>>> import numpy as np
>>> from numpy import linalg as LA
>>> np.set_printoptions(suppress=True, linewidth=100)
>>> cent = np.array([[-4, 1, 7, -7, -1], [4, -9, -3, 3, 6], [-6, -5, -4, 7, 4]])
>>> rng = np.random.default_rng(6192)
>>> E = rng.normal(size=(19, 3)) @ cent + np.array([-6, 7, -9, 4, 7])
>>> print(E.round(2))
[[ -6.53  28.2    2.92 -11.56  -8.04]
 [ -1.81   0.77   2.84 -10.64   9.94]
 [ -2.87   2.69   2.73 -10.34   8.74]
 [ -7.46  11.17   2.56  -9.41   3.38]
 [  4.43  -6.54 -22.6   17.74  16.51]
 [-17.24  19.12   8.9  -14.39  -1.86]
 [-15.61  -2.93 -16.34  16.47  14.76]
 [ -8.59  11.14 -11.97   7.94   4.64]
 [ -2.79   4.77  -3.98  -2.7    7.89]
 [-18.02  16.99   5.34  -9.8   -0.11]
 [ -5.43   6.96  -5.41  -0.38   6.7 ]
 [-15.29  20.79  -7.08   3.53  -1.79]
 [ -5.84  -2.11 -16.58  13.58  13.67]
 [  4.14   7.9   -5.98  -2.82   5.57]
 [  1.18   4.58 -19.12  13.76   9.01]
 [  0.96  11.26  -5.22  -2.98   3.46]
 [ -1.83  19.62   0.86  -9.91  -2.44]
 [-11.79  -8.02  -7.55   5.41  17.21]
 [ -5.29  -9.35  -9.14   5.32  17.85]]
>>> cent = E[[0, 16]].astype(float)
>>> for _ in range(3):
...     lab = LA.norm(E[:, None] - cent, axis=-1).argmin(axis=1)
...     cent = np.array([E[lab == j].mean(axis=0) for j in range(2)])
... 
>>> print(lab)
[0 1 1 0 1 0 1 1 1 0 1 0 1 1 1 1 0 1 1]
>>> print(np.bincount(lab))
[ 6 13]
>>> print(np.abs(cent[1] - cent[0]).argmax())
1
>>> print(np.round(cent[1] - cent[0], 2))
[  7.27 -17.69 -11.35  12.46  12.27]
>>> print(round(float(np.trace(LA.pinv(E) @ E)), 2))
4.0
>>> print(np.allclose(E[:-1].T @ LA.lstsq(E[:-1].T, E[-1])[0], E[-1]))
True
>>> print(np.unique(E.round(6), axis=0).shape)
(19, 5)
>>> C2 = E.T @ E
>>> print(np.round(LA.svd(E, compute_uv=False) ** 2, 2) + 0)
[5252.83 3500.7  1018.12  573.05    0.  ]
>>> print((E @ E.T).shape)
(19, 19)
>>> W0 = np.load("m.npy")
>>> print(W0)
[[-1.8   1.5   0.    0.1   0.4  -1.1 ]
 [ 0.    0.6   1.8   0.4  -0.2   0.6 ]
 [-1.79  1.49  0.01  0.13  0.38 -1.1 ]]
>>> print(np.argsort(-LA.norm(W0, axis=0).round(6), kind="stable")[:3])
[0 1 2]
>>> print(LA.matrix_rank(W0, rtol=0.1))
2
